$ python3 -q
>>> import numpy as np
>>> np.set_printoptions(suppress=True, linewidth=160)
>>> def rnd(a):
...     return np.round(a, 3) + 0
... 
>>> theta = np.deg2rad(120)
>>> F = np.eye(3)
>>> F[np.ix_([2, 0], [2, 0])] = [[np.cos(theta), -np.sin(theta)], [np.sin(theta), np.cos(theta)]]
>>> rnd(F)
array([[-0.5  ,  0.   ,  0.866],
       [ 0.   ,  1.   ,  0.   ],
       [-0.866,  0.   , -0.5  ]])
>>> (F != 0).astype(int)
array([[1, 0, 1],
       [0, 1, 0],
       [1, 0, 1]])
>>> rnd(np.linalg.det(F))
np.float64(1.0)
>>> vec = np.array([2, -7, 1])
>>> rnd(np.linalg.inv(F))
array([[-0.5  ,  0.   , -0.866],
       [ 0.   ,  1.   ,  0.   ],
       [ 0.866,  0.   , -0.5  ]])
>>> rnd(np.abs(np.linalg.eigvals(F)))
array([1., 1., 1.])
>>> rng = np.random.default_rng(25)
>>> lab = rng.permutation(3)
>>> Y = F[:, lab] * rng.choice([-1, 1], 3)
>>> rnd(Y)
array([[ 0.   , -0.866,  0.5  ],
       [ 1.   ,  0.   ,  0.   ],
       [ 0.   ,  0.5  ,  0.866]])
>>> Uu, _, vt = np.linalg.svd(F.T @ Y)
>>> print(rnd(np.linalg.lstsq(F, Y)[0]))
[[ 0.  0. -1.]
 [ 1.  0.  0.]
 [ 0. -1.  0.]]
>>> Uu @ vt
array([[ 0.,  0., -1.],
       [ 1.,  0.,  0.],
       [ 0., -1.,  0.]])
>>> m1 = np.loadtxt("dump.csv", delimiter=",")
>>> m1
array([[ 2.977,  2.969,  3.911,  0.061],
       [ 2.978,  3.072,  4.067,  0.03 ],
       [ 2.963,  3.032,  4.024, -0.033],
       [ 3.034,  2.993,  3.944, -0.023],
       [ 3.032,  2.954,  3.981,  0.087],
       [ 3.054,  2.976,  3.99 , -0.145],
       [ 3.048,  3.045,  4.046, -0.038],
       [ 3.077,  3.113,  4.001,  0.104],
       [ 2.988,  2.912,  4.012, -0.001],
       [ 2.971,  2.92 ,  3.988,  0.011],
       [ 3.082,  2.957,  4.031,  0.001],
       [ 2.986,  2.96 ,  4.015, -0.022],
       [-2.075,  3.95 ,  2.034, -0.007],
       [-1.962,  3.996,  1.979, -0.016],
       [-1.912,  4.003,  2.042, -0.054],
       [-1.952,  3.971,  2.127,  0.025],
       [-2.025,  4.003,  1.952,  0.068],
       [-2.008,  3.986,  1.95 , -0.098],
       [-1.965,  4.033,  1.952,  0.009],
       [-1.993,  4.04 ,  1.959, -0.031],
       [-2.038,  4.016,  2.111,  0.024],
       [-1.999,  3.966,  1.974, -0.018],
       [-2.093,  4.071,  1.969,  0.042],
       [-2.058,  3.967,  2.069, -0.007]])
>>> rnd(np.linalg.norm(m1, 2) / np.linalg.norm(m1))
np.float64(0.869)
>>> d = np.linalg.norm(m1[:, None] - m1[None], axis=-1)
>>> rnd(d[:5, :5])
array([[0.   , 0.189, 0.161, 0.109, 0.094],
       [0.189, 0.   , 0.087, 0.165, 0.166],
       [0.161, 0.087, 0.   , 0.114, 0.165],
       [0.109, 0.165, 0.114, 0.   , 0.122],
       [0.094, 0.166, 0.165, 0.122, 0.   ]])
>>> np.linalg.matrix_rank(d ** 2)
np.int64(6)
>>> d.shape
(24, 24)
>>> np.unravel_index(d.round(6).argmax(), d.shape)
(np.int64(10), np.int64(22))
>>> K = np.load("w.npy")
>>> K
array([[ 0,  1,  0],
       [ 0,  0, -2],
       [-3,  0,  0]])
>>> proj = np.triu(np.array([[5, 0, 3], [-1, -1, 1], [2, 3, 1]]), 1) + np.eye(3)
>>> Y = proj @ K @ np.linalg.inv(proj)
>>> Y
array([[-9.,  1., 26.],
       [-3.,  0.,  7.],
       [-3.,  0.,  9.]])
>>> print(rnd(np.linalg.det(Y)))
6.0
>>> print(np.trace(Y), np.trace(K))
0.0 0
>>> rnd(np.poly(Y))
array([ 1.,  0.,  0., -6.])
>>> print(rnd(np.linalg.eigvals(K).sum().real))
0.0
>>> rnd(np.poly(K))
array([ 1.,  0.,  0., -6.])
>>> np.kron(np.eye(2, dtype=int), K)
array([[ 0,  1,  0,  0,  0,  0],
       [ 0,  0, -2,  0,  0,  0],
       [-3,  0,  0,  0,  0,  0],
       [ 0,  0,  0,  0,  1,  0],
       [ 0,  0,  0,  0,  0, -2],
       [ 0,  0,  0, -3,  0,  0]])
>>> def softmax(z):
...     e = np.exp(z - z.max(axis=-1, keepdims=True))
...     return e / e.sum(axis=-1, keepdims=True)
... 
>>> print(rnd(softmax(K).sum(axis=1)))
[1. 1. 1.]
>>> S = K @ K.T / np.sqrt(3)
>>> rnd(softmax(S + np.triu(np.full(S.shape, -np.inf), 1)))
array([[1.   , 0.   , 0.   ],
       [0.09 , 0.91 , 0.   ],
       [0.005, 0.005, 0.989]])
>>> rnd(softmax(S)[0] @ K)
array([-0.793,  0.471, -0.529])
>>> arr = np.load("m.npy")
>>> arr
array([[45, 12],
       [12, 18]])
>>> proj = np.triu(np.array([[1, 1], [2, 1]]), 1) + np.eye(2)
>>> Y = proj @ arr @ np.linalg.inv(proj)
>>> np.trace(Y), np.trace(arr)
(np.float64(63.0), np.int64(63))
>>> np.linalg.matrix_rank(Y)
np.int64(2)
>>> L = np.linalg.cholesky(arr)
>>> rnd(L)
array([[6.708, 0.   ],
       [1.789, 3.847]])
>>> rnd(np.diag(L) ** 2)
array([45. , 14.8])
>>> rnd(L @ L.T)
array([[45., 12.],
       [12., 18.]])
>>> data = np.eye(3, dtype=int)[rng.permutation(3)]
>>> data
array([[1, 0, 0],
       [0, 0, 1],
       [0, 1, 0]])
>>> w, evecs = np.linalg.eig(data)
>>> rnd(np.sort(np.linalg.eigvals(np.linalg.inv(data))))
array([-1.,  1.,  1.])
>>> data @ evecs[:, 0] - w[0] * evecs[:, 0]
array([0., 0., 0.])
>>> w
array([ 1., -1.,  1.])
>>> data @ data.T
array([[1, 0, 0],
       [0, 1, 0],
       [0, 0, 1]])
>>> rnd(np.linalg.pinv(data))
array([[1., 0., 0.],
       [0., 0., 1.],
       [0., 1., 0.]])
>>> print(data.T @ data)
[[1 0 0]
 [0 1 0]
 [0 0 1]]
>>> (data != 0).astype(int)
array([[1, 0, 0],
       [0, 0, 1],
       [0, 1, 0]])
>>> np.flatnonzero(np.linalg.matrix_power((data != 0) + (data.T != 0) + np.eye(3), 3)[1])
array([1, 2])
>>> vec = np.array([-2, 2, 2])
>>> rnd(np.linalg.det(data))
np.float64(-1.0)
>>> rnd(np.linalg.inv(data))
array([[1., 0., 0.],
       [0., 0., 1.],
       [0., 1., 0.]])
>>> [p for p in range(1, 25) if np.allclose(np.linalg.matrix_power(data, p), np.eye(3))]
[2, 4, 6, 8, 10, 12, 14, 16, 18, 20, 22, 24]
>>> M = np.loadtxt("x.csv", delimiter=",")
>>> M
array([[ 0.,  1., -7.,  8.],
       [-1.,  0.,  3.,  1.],
       [ 7., -3.,  0.,  8.],
       [-8., -1., -8.,  0.]])
>>> O, evecs = np.linalg.qr(M[:, :1])[0], np.linalg.qr(M[:, 1:])[0]
>>> sv = np.linalg.svd(O.T @ evecs, compute_uv=False)
>>> rnd(sv)
array([0.905])
>>> rnd(np.linalg.norm(O @ O.T - evecs @ evecs.T, 2))
np.float64(1.0)
>>> print(M[3] @ M[2])
-53.0
>>> print(rnd(np.linalg.norm(M, 2)))
13.399
>>> A = np.load("sample4.npy")
>>> A
array([[ 0.12, -0.02,  0.1 ,  0.16],
       [-0.6 ,  0.1 , -0.5 , -0.8 ],
       [-0.24,  0.04, -0.2 , -0.32],
       [-0.78,  0.13, -0.65, -1.04]])
>>> # looks like rank 1
>>> rank = np.linalg.matrix_rank(A)
>>> rank
np.int64(1)
>>> ns = np.linalg.svd(A)[2][rank:].T
>>> [int(np.linalg.matrix_rank(A[:i])) for i in range(1, len(A) + 1)]
[1, 1, 1, 1]
>>> print(rnd(ns @ ns.T))
[[ 0.714  0.048 -0.238 -0.381]
 [ 0.048  0.992  0.04   0.063]
 [-0.238  0.04   0.802 -0.317]
 [-0.381  0.063 -0.317  0.492]]
>>> [int(np.linalg.matrix_rank(np.delete(A, i, axis=0))) for i in range(4)]
[1, 1, 1, 1]
>>> ns.shape
(4, 3)
>>> [int(np.linalg.matrix_rank(A[:, :j + 1])) for j in range(4)]
[1, 1, 1, 1]
>>> proj = np.triu(np.array([[2, -1, 2, -2], [-1, -1, -3, -2], [0, 3, -2, 0], [-1, 2, -3, 2]]), 1) + np.eye(4)
>>> Y = proj @ A @ np.linalg.inv(proj)
>>> rnd(np.poly(Y))
array([1.  , 1.02, 0.  , 0.  , 0.  ])
>>> np.trace(Y), np.trace(A)
(np.float64(-1.02), np.float64(-1.02))
>>> Uu, sv, vt = np.linalg.svd(A)
>>> print(np.argmax(sv[:-1] / (sv[1:] + 1e-6)) + 1)
1
>>> rnd(sv)
array([1.908, 0.   , 0.   , 0.   ])
>>> Y = Uu[:, :1] @ np.diag(sv[:1]) @ vt[:1]
>>> np.linalg.matrix_rank(Y)
np.int64(1)
>>> rnd(np.linalg.norm(A - Y, 2)), rnd(sv[1])
(np.float64(0.0), np.float64(0.0))
>>> print(np.linalg.matrix_rank(A, rtol=0.05))
1
>>> rnd(Y)
array([[ 0.12, -0.02,  0.1 ,  0.16],
       [-0.6 ,  0.1 , -0.5 , -0.8 ],
       [-0.24,  0.04, -0.2 , -0.32],
       [-0.78,  0.13, -0.65, -1.04]])
>>> mat = np.array([[0, 13, -6], [-13, 0, 7], [6, -7, 0]])
>>> # skew, so no eigenvalue has a real part
>>> np.allclose(mat @ mat.T, mat.T @ mat)
True
>>> rnd(np.linalg.det(mat))
np.float64(0.0)
>>> rnd(np.abs(np.linalg.eigvals(mat)).max())
np.float64(15.937)
>>> (mat + mat.T) / 2
array([[0., 0., 0.],
       [0., 0., 0.],
       [0., 0., 0.]])
>>> (mat - mat.T) / 2
array([[  0.,  13.,  -6.],
       [-13.,   0.,   7.],
       [  6.,  -7.,   0.]])
>>> print(np.trace(mat))
0
>>> [round(float(x), 3) for x in np.linalg.svd(mat, compute_uv=False)[:3]]
[15.937, 15.937, 0.0]
>>> np.linalg.matrix_rank(mat, rtol=0.1)
np.int64(2)
>>> np.linalg.cond(mat) > 100
np.True_
>>> rnd(np.linalg.norm(mat, 2) / np.linalg.norm(mat))
np.float64(0.707)
>>> W1 = np.array([[1, 0, 1, 2], [1, 2, 1, 0], [0, 0, 2, 2]])
>>> b = np.array([-2, 1, 3, -1])
>>> act = np.maximum(mat @ W1 + b, 0)
>>> (act > 0).astype(int)
array([[1, 1, 1, 0],
       [0, 1, 1, 0],
       [0, 0, 1, 1]])
>>> act
array([[11, 27,  4,  0],
       [ 0,  1,  4,  0],
       [ 0,  0,  2, 11]])
>>> Z = np.array([[-1, -7, 0], [-4, 7, 6], [-8, 1, 9], [-1, 8, -5]])
>>> act @ Z
array([[-151,  116,  198],
       [ -36,   11,   42],
       [ -27,   90,  -37]])
>>> print((act @ Z).round(6).argmax(axis=1))
[2 2 1]
>>> np.unique(mat.round(6), axis=0).shape
(3, 3)
>>> np.linalg.lstsq(mat[:-1].T, mat[-1])[2]
np.int32(2)
>>> rnd(np.trace(np.linalg.pinv(mat) @ mat))
np.float64(2.0)
>>> vec = np.array([1, 2, 0])
>>> h = np.maximum(mat @ vec, 0)
>>> print(np.maximum(mat @ vec, 0) - np.maximum(-mat @ vec, 0))
[ 26 -13  -8]
>>> np.maximum(mat @ (3 * vec), 0)
array([78,  0,  0])
>>> rnd(np.tanh(mat @ vec))
array([ 1., -1., -1.])
>>> print(np.flatnonzero(h > 1e-9))
[0]
